$ ipython --no-banner

In [1]: import numpy as np

In [2]: np.set_printoptions(precision=2, suppress=True, linewidth=140)

In [3]: def tidy(a):
   ...:     return np.round(a, 2) + 0
   ...: 

In [4]: A2 = np.array([[4], [3]])

In [5]: data = np.block([[np.zeros((2, 2)), A2], [A2.T, np.zeros((1, 1))]])

In [6]: data
Out[6]: 
array([[0., 0., 4.],
       [0., 0., 3.],
       [4., 3., 0.]])

In [7]: # equal to its transpose

In [8]: [round(float(np.linalg.det(data[:i, :i])), 2) + 0 for i in range(1, 4)]
Out[8]: [0.0, 0.0, 0.0]

In [9]: try:
   ...:     np.linalg.cholesky(data)
   ...: except np.linalg.LinAlgError as e:
   ...:     print(repr(e))
   ...: 
LinAlgError('Matrix is not positive definite')

In [10]: J = np.load("w.npy")

In [11]: J
Out[11]: 
array([[0, 1, 0, 0, 0],
       [0, 0, 0, 0, 1],
       [0, 0, 0, 1, 0],
       [1, 0, 0, 0, 0],
       [0, 0, 1, 0, 0]])

In [12]: np.abs(J).max()
Out[12]: np.int64(1)

In [13]: J.sum(axis=1)
Out[13]: array([1, 1, 1, 1, 1])

In [14]: np.diff(J, axis=0)
Out[14]: 
array([[ 0, -1,  0,  0,  1],
       [ 0,  0,  0,  1, -1],
       [ 1,  0,  0, -1,  0],
       [-1,  0,  1,  0,  0]])

In [15]: np.count_nonzero(J)
Out[15]: np.int64(5)

In [16]: J[:, 5]
---------------------------------------------------------------------------
IndexError                                Traceback (most recent call last)
Cell In[16], line 1
----> 1 J[:, 5]

IndexError: index 5 is out of bounds for axis 1 with size 5

In [17]: J[5]
---------------------------------------------------------------------------
IndexError                                Traceback (most recent call last)
Cell In[17], line 1
----> 1 J[5]

IndexError: index 5 is out of bounds for axis 0 with size 5

In [18]: F = np.loadtxt("m.csv", delimiter=",")

In [19]: F
Out[19]: 
array([[ 0.9 , -0.8 ,  2.96,  0.2 ,  0.9 ],
       [ 1.1 ,  1.7 ,  3.51, -0.4 ,  0.3 ],
       [ 0.7 ,  1.6 ,  1.82,  0.1 ,  0.6 ],
       [ 1.7 ,  0.5 ,  4.94,  1.3 , -1.4 ],
       [-2.1 ,  0.7 , -6.61,  1.3 ,  0.  ],
       [ 1.6 ,  0.4 ,  5.27,  1.7 , -0.1 ],
       [ 1.3 , -0.9 ,  3.99, -0.5 , -1.2 ],
       [ 0.2 , -1.4 ,  0.5 ,  1.2 , -1.8 ],
       [-1.5 , -0.6 , -4.54, -1.1 ,  2.3 ],
       [-0.6 , -0.5 , -2.49, -0.3 ,  0.3 ],
       [ 1.3 ,  1.1 ,  4.13, -1.6 , -0.6 ],
       [ 0.6 , -1.  ,  1.98,  3.5 , -0.6 ],
       [ 0.1 , -0.2 ,  0.07,  0.4 ,  1.2 ],
       [ 0.4 , -0.2 ,  1.41,  0.2 , -1.2 ],
       [ 0.4 ,  0.3 ,  1.23,  1.4 , -0.3 ],
       [ 0.8 ,  0.  ,  2.21, -0.4 , -0.5 ],
       [ 0.5 , -0.3 ,  1.89, -0.8 , -1.9 ],
       [ 1.4 ,  0.  ,  4.38,  0.2 ,  0.  ],
       [ 0.3 , -1.6 ,  1.49, -1.1 , -1.4 ],
       [-1.7 , -0.9 , -4.59,  1.1 , -2.3 ],
       [ 0.1 , -0.5 ,  0.33,  1.5 ,  0.1 ],
       [-1.7 , -0.4 , -5.21,  1.7 ,  1.5 ]])

In [20]: basis = F[[13, 1]].astype(float)

In [21]: for _ in range(7):
    ...:     z = np.linalg.norm(F[:, None] - basis, axis=-1).argmin(axis=1)
    ...:     basis = np.array([F[z == j].mean(axis=0) for j in range(2)])
    ...: 

In [22]: z
Out[22]: array([1, 1, 1, 1, 0, 1, 1, 1, 0, 0, 1, 1, 1, 1, 1, 1, 1, 1, 1, 0, 1, 0])

In [23]: np.bincount(z)
Out[23]: array([ 5, 17])

In [24]: tidy(basis)
Out[24]: 
array([[-1.52, -0.34, -4.69,  0.54,  0.36],
       [ 0.79, -0.08,  2.48,  0.41, -0.46]])

In [25]: tidy(basis[1] - basis[0])
Out[25]: array([ 2.31,  0.26,  7.17, -0.13, -0.82])

In [26]: M = np.array([[-0.9, 0.3, 0.3, 1.5, -1.0, -1.5, 0.6],
    ...:     [0.3, 0.7, 0.2, -0.5, 1.4, -1.0, 0.7],
    ...:     [0.4, 1.5, -0.5, 1.1, 0.2, 0.2, -0.8]])

In [27]: M
Out[27]: 
array([[-0.9,  0.3,  0.3,  1.5, -1. , -1.5,  0.6],
       [ 0.3,  0.7,  0.2, -0.5,  1.4, -1. ,  0.7],
       [ 0.4,  1.5, -0.5,  1.1,  0.2,  0.2, -0.8]])

In [28]: d = np.linalg.norm(F[:, None] - F[None], axis=-1)

In [29]: np.unravel_index(d.round(6).argmax(), d.shape)
Out[29]: (np.int64(4), np.int64(5))

In [30]: (d + 1e9 * np.eye(22)).round(6).argmin(axis=1)
Out[30]: array([15, 10,  1,  5, 21,  3, 17, 13, 21, 12,  1, 14, 20, 15, 20, 13, 13,  6, 16,  4, 14,  4])

In [31]: tidy(d[:5, :5])
Out[31]: 
array([[ 0.  ,  2.7 ,  2.68,  3.57, 10.24],
       [ 2.7 ,  0.  ,  1.83,  3.1 , 10.8 ],
       [ 2.68,  1.83,  0.  ,  4.17,  9.03],
       [ 3.57,  3.1 ,  4.17,  0.  , 12.24],
       [10.24, 10.8 ,  9.03, 12.24,  0.  ]])

In [32]: d.mean(axis=1).argmax()
Out[32]: np.int64(4)

In [33]: np.flatnonzero(d[12] < d.mean() / 2)
Out[33]: array([12, 14, 20])

In [34]: A2 = M / np.linalg.norm(M, axis=1, keepdims=True)

In [35]: cov = A2 @ A2.T

In [36]: (cov - 2 * np.eye(3)).round(6).argmax(axis=1)
Out[36]: array([2, 2, 0])

In [37]: (np.abs(cov) > 0.9).astype(int)
Out[37]: 
array([[1, 0, 0],
       [0, 1, 0],
       [0, 0, 1]])

In [38]: np.argwhere(np.triu(np.abs(cov) > 0.95, 1))
Out[38]: array([], shape=(0, 2), dtype=int64)

In [39]: tidy(cov[2])
Out[39]: array([0.11, 0.01, 1.  ])

In [40]: tidy(cov)
Out[40]: 
array([[ 1.  , -0.04,  0.11],
       [-0.04,  1.  ,  0.01],
       [ 0.11,  0.01,  1.  ]])

In [41]: tidy(np.degrees(np.arccos(np.clip(cov[2, 0], -1, 1))))
Out[41]: np.float64(83.75)
